$ ipython --no-banner

In [1]: import numpy as np

In [2]: np.set_printoptions(precision=1, suppress=True, linewidth=100, sign=" ")

In [3]: def tidy(a):
   ...:     return np.round(a, 1) + 0
   ...: 

In [4]: feats = np.array([[1, 0, 0, 0, 0, 0],
   ...:     [0, 2, 0, 0, 0, 0],
   ...:     [0, 0, 1, 0, 0, 0],
   ...:     [0, 0, 0, 0, 0, 0],
   ...:     [0, 0, 0, 0, 2, 0],
   ...:     [0, 0, 0, 0, 0, 2]])

In [5]: rk = np.linalg.matrix_rank(feats)

In [6]: rk
Out[6]: np.int64(5)

In [7]: null = np.linalg.svd(feats)[2][rk:].T

In [8]: [int(np.linalg.matrix_rank(np.delete(feats, i, axis=0))) for i in range(6)]
Out[8]: [4, 4, 4, 5, 4, 4]

In [9]: null @ null.T
Out[9]: 
array([[ 0.,  0.,  0.,  0.,  0.,  0.],
       [ 0.,  0.,  0.,  0.,  0.,  0.],
       [ 0.,  0.,  0.,  0.,  0.,  0.],
       [ 0.,  0.,  0.,  1.,  0.,  0.],
       [ 0.,  0.,  0.,  0.,  0.,  0.],
       [ 0.,  0.,  0.,  0.,  0.,  0.]])

In [10]: rng = np.random.default_rng(60526)

In [11]: z = rng.permutation(6)

In [12]: z
Out[12]: array([ 5,  0,  3,  4,  2,  1])

In [13]: Y = feats[z][:, z]

In [14]: tidy(np.linalg.det(Y)), tidy(np.linalg.det(feats[z]))
Out[14]: (np.float64(0.0), np.float64(0.0))

In [15]: Y
Out[15]: 
array([[ 2,  0,  0,  0,  0,  0],
       [ 0,  1,  0,  0,  0,  0],
       [ 0,  0,  0,  0,  0,  0],
       [ 0,  0,  0,  2,  0,  0],
       [ 0,  0,  0,  0,  1,  0],
       [ 0,  0,  0,  0,  0,  2]])

In [16]: np.allclose(Y, feats)
Out[16]: False

In [17]: np.diag(Y)
Out[17]: array([ 2,  1,  0,  2,  1,  2])

In [18]: X = np.loadtxt("case17.csv", delimiter=",")

In [19]: tidy(X)
Out[19]: 
array([[ 7.1, -3.7, -5.9],
       [-8.4,  2.1, -5.1],
       [-9.3,  3.6,  1.2],
       [ 1.8, -2.4, -9.5],
       [ 5.8, -0.6,  8.1],
       [ 7.5, -3.7, -5.4],
       [ 3.2, -2.8, -9. ],
       [-5.2,  0.3, -8.5],
       [ 8.7, -3.7, -3.1],
       [-8.9,  3.7,  2.7],
       [-7.6,  1.6, -6.3],
       [-1.7, -1.2, -9.8],
       [ 0.4, -2. , -9.8],
       [ 7. , -1.2,  7. ],
       [-6.4,  0.9, -7.7],
       [ 4.1, -3.1, -8.6],
       [ 7.2, -1.3,  6.9],
       [ 2.3,  1. ,  9.7],
       [-9.4,  3.1, -1.8],
       [ 8.7, -2.3,  4.4],
       [ 5.7, -0.5,  8.2],
       [ 1.3,  1.4,  9.8]])

In [20]: cov = np.cov(X, rowvar=False)

In [21]: tidy(np.median(X, axis=0))
Out[21]: array([ 2.1, -0.9, -4.1])

In [22]: np.argsort(-X.std(axis=0).round(6), kind="stable")
Out[22]: array([ 2,  0,  1])

In [23]: tidy(np.corrcoef(X[:, 1], X[:, 0])[0, 1])
Out[23]: np.float64(-0.8)

In [24]: Xc = X - X.mean(axis=1)
---------------------------------------------------------------------------
ValueError                                Traceback (most recent call last)
Cell In[24], line 1
----> 1 Xc = X - X.mean(axis=1)

ValueError: operands could not be broadcast together with shapes (22,3) (22,) 

In [25]: Xc = X - X.mean(axis=0)

In [26]: U, sv, VT = np.linalg.svd(Xc, full_matrices=False)

In [27]: np.linalg.matrix_rank(Xc)
Out[27]: np.int64(2)

In [28]: tidy(sv)
Out[28]: array([ 36.1,  28.9,   0. ])

In [29]: tidy(sv ** 2 / (sv ** 2).sum())
Out[29]: array([ 0.6,  0.4,  0. ])

In [30]: tidy(VT[0] * np.sign(VT[0, np.abs(VT[0]).argmax()]))
Out[30]: array([ 0.6, -0.1,  0.8])

In [31]: np.abs(U[:, 0]).argmax()
Out[31]: np.int64(4)

In [32]: Y = np.array([[1, 2], [1, 0], [0, 1]])

In [33]: tidy(np.einsum("ij->j", X))
Out[33]: array([ 14. , -11.2, -32.5])

In [34]: tidy(np.einsum("ij,ij->i", X, X))
Out[34]: 
array([ 100.,  100.,  100.,  100.,  100.,  100.,  100.,  100.,  100.,  100.,  100.,  100.,  100.,
        100.,  100.,  100.,  100.,  100.,  100.,  100.,  100.,  100.])

In [35]: np.vstack([X, Y.T]).shape
Out[35]: (24, 3)

In [36]: arr = np.loadtxt("sample8.csv", delimiter=",")

In [37]: arr
Out[37]: 
array([[ 8.4,  1.7,  2. ,  4.8],
       [ 3.7, -2.2,  0. ,  9. ],
       [-1. ,  0.8, -5.1,  8.5],
       [ 7.2,  1.2, -6.7,  1.7],
       [ 9.2, -3.1, -0.3, -2.3],
       [-4.3, -2.5, -3.4, -8. ],
       [-5. , -3.9,  7.5, -1.8],
       [ 5.1, -6.6, -3.9, -3.8],
       [ 0.7,  7.5, -3.4, -5.6],
       [-6.4,  6.2, -1.8,  4. ],
       [-6.4,  1.7, -5. , -5.6],
       [ 8.7, -1.7,  3.1,  3.4],
       [-6.4,  2.9,  1. , -7.1],
       [ 6.1,  6.1,  4.4,  2.5],
       [ 3.5, -5. ,  3.7, -7. ],
       [ 2.5, -1.8, -6.1,  7.3],
       [-5. ,  6.2,  5.9, -1.1],
       [-1.5,  9.9,  0.9,  0.1],
       [ 3.2,  6.1,  6.6, -3.1],
       [ 3.8, -0.8, -0.7,  9.2],
       [ 9.9,  1.4, -0.3, -0.5]])

In [38]: tidy(np.linalg.norm(arr[9] - arr[0]))
Out[38]: np.float64(15.9)

In [39]: tidy(arr[9] @ arr[0])
Out[39]: np.float64(-27.6)

In [40]: tidy(np.linalg.norm(arr, 1)), tidy(np.linalg.norm(arr, np.inf))
Out[40]: (np.float64(108.0), np.float64(19.4))

In [41]: Xc = arr - arr.mean(axis=0)

In [42]: U, sv, VT = np.linalg.svd(Xc, full_matrices=False)

In [43]: tidy(sv ** 2 / (sv ** 2).sum())
Out[43]: array([ 0.4,  0.3,  0.2,  0.1])

In [44]: np.abs(VT[0]).argmax()
Out[44]: np.int64(0)

In [45]: np.linalg.matrix_rank(Xc)
Out[45]: np.int64(4)

In [46]: tidy(Xc.mean(axis=0))
Out[46]: array([ 0.,  0.,  0.,  0.])

In [47]: np.searchsorted(np.cumsum(sv ** 2) / (sv ** 2).sum(), 0.9) + 1
Out[47]: np.int64(4)

In [48]: tidy((sv ** 2).sum() ** 2 / (sv ** 4).sum())
Out[48]: np.float64(3.4)

In [49]: tidy(VT[0] * np.sign(VT[0, np.abs(VT[0]).argmax()]))
Out[49]: array([ 0.7, -0.2, -0.1,  0.6])

In [50]: F = np.loadtxt("test3.csv", delimiter=",")

In [51]: F
Out[51]: 
array([[ 0.,  0.,  2.,  0., -2.,  0., -1.,  0.,  0.],
       [ 0.,  0., -2., -1.,  2., -1., -1.,  0.,  2.],
       [ 2., -2.,  0.,  0.,  0.,  0.,  0.,  0.,  0.],
       [ 0., -1.,  0.,  0.,  0.,  0.,  0.,  0.,  0.],
       [-2.,  2.,  0.,  0.,  0.,  0.,  0.,  0.,  0.],
       [ 0., -1.,  0.,  0.,  0.,  0.,  0.,  0.,  0.],
       [-1., -1.,  0.,  0.,  0.,  0.,  0.,  0.,  0.],
       [ 0.,  0.,  0.,  0.,  0.,  0.,  0.,  0.,  0.],
       [ 0.,  2.,  0.,  0.,  0.,  0.,  0.,  0.,  0.]])

In [52]: ev, V = np.linalg.eigh(F)

In [53]: vec = np.array([2, -2, -1, 2, 1, -1, 1, 1, -1])

In [54]: tidy(vec @ F @ vec / (vec @ vec)), tidy(ev[0]), tidy(ev[-1])
Out[54]: (np.float64(-1.1), np.float64(-4.4), np.float64(4.4))

In [55]: tidy(V * np.abs(ev) @ V.T)
Out[55]: 
array([[ 2.8, -1.1,  0. ,  0. ,  0. ,  0. ,  0. ,  0. ,  0. ],
       [-1.1,  3.7,  0. ,  0. ,  0. ,  0. ,  0. ,  0. ,  0. ],
       [ 0. ,  0. ,  1.9,  0.4, -1.9,  0.4, -0.2,  0. , -0.7],
       [ 0. ,  0. ,  0.4,  0.3, -0.4,  0.3,  0.4,  0. , -0.6],
       [ 0. ,  0. , -1.9, -0.4,  1.9, -0.4,  0.2,  0. ,  0.7],
       [ 0. ,  0. ,  0.4,  0.3, -0.4,  0.3,  0.4,  0. , -0.6],
       [ 0. ,  0. , -0.2,  0.4,  0.2,  0.4,  0.9,  0. , -0.8],
       [ 0. ,  0. ,  0. ,  0. ,  0. ,  0. ,  0. ,  0. ,  0. ],
       [ 0. ,  0. , -0.7, -0.6,  0.7, -0.6, -0.8,  0. ,  1.2]])

In [56]: tidy(np.linalg.eigvalsh(F[1:, 1:]))
Out[56]: array([-3.9,  0. ,  0. ,  0. ,  0. ,  0. ,  0. ,  3.9])

In [57]: (np.sign(V[:, -1].round(6)) == np.sign(V[0, -1].round(6))).astype(int)
Out[57]: array([ 1,  0,  1,  1,  0,  1,  1,  0,  0])

In [58]: np.argsort(-np.linalg.norm(F, axis=0).round(6), kind="stable")[:3]
Out[58]: array([ 1,  0,  2])

In [59]: J = np.loadtxt("w.csv", delimiter=",")

In [60]: J
Out[60]: 
array([[-1., -6., -3., -9., -4.,  8.,  0.,  0., -8.],
       [ 8., -3.,  0.,  8.,  2.,  6.,  1.,  9.,  9.],
       [ 9.,  5.,  1.,  6.,  8.,  6.,  1., -7.,  7.],
       [-2.,  7.,  6.,  2., -6., -2., -6., -4., -4.],
       [-4., -7.,  0.,  9.,  3.,  4.,  2.,  1., -9.],
       [-6.,  6.,  4.,  9., -6., -4., -3.,  3., -9.],
       [-5.,  1., -5.,  6.,  4., -7., -1.,  0.,  2.],
       [-3., -4., -7.,  1., -3.,  6.,  0., -9.,  7.]])

In [61]: cov = J.T @ J

In [62]: cov
Out[62]: 
array([[ 236.,   12.,   22.,    0.,  117.,  123.,   44.,   22.,  210.],
       [  12.,  221.,  112.,   67.,  -25., -133.,  -73.,  -43.,   11.],
       [  22.,  112.,  136.,   44.,  -39.,  -53.,  -42.,   44.,  -88.],
       [   0.,   67.,   44.,  384.,   82.,  -28.,  -13.,   49.,   35.],
       [ 117.,  -25.,  -39.,   82.,  190.,   30.,   66.,   -2.,  144.],
       [ 123., -133.,  -53.,  -28.,   30.,  257.,   51.,  -42.,   68.],
       [  44.,  -73.,  -42.,  -13.,   66.,   51.,   52.,   19.,   47.],
       [  22.,  -43.,   44.,   49.,   -2.,  -42.,   19.,  237.,  -51.],
       [ 210.,   11.,  -88.,   35.,  144.,   68.,   47.,  -51.,  425.]])

In [63]: (J @ J.T).shape
Out[63]: (8, 8)

In [64]: np.trace(cov), (J ** 2).sum()
Out[64]: (np.float64(2138.0), np.float64(2138.0))

In [65]: np.diag(cov)
Out[65]: array([ 236.,  221.,  136.,  384.,  190.,  257.,   52.,  237.,  425.])

In [66]: tidy(np.linalg.eigvalsh(cov)[::-1])
Out[66]: array([ 717.7,  492.9,  334.1,  247.4,  206.8,  117. ,   15.2,    6.8,    0. ])

In [67]: tidy(np.linalg.svd(J, compute_uv=False) ** 2)
Out[67]: array([ 717.7,  492.9,  334.1,  247.4,  206.8,  117. ,   15.2,    6.8])
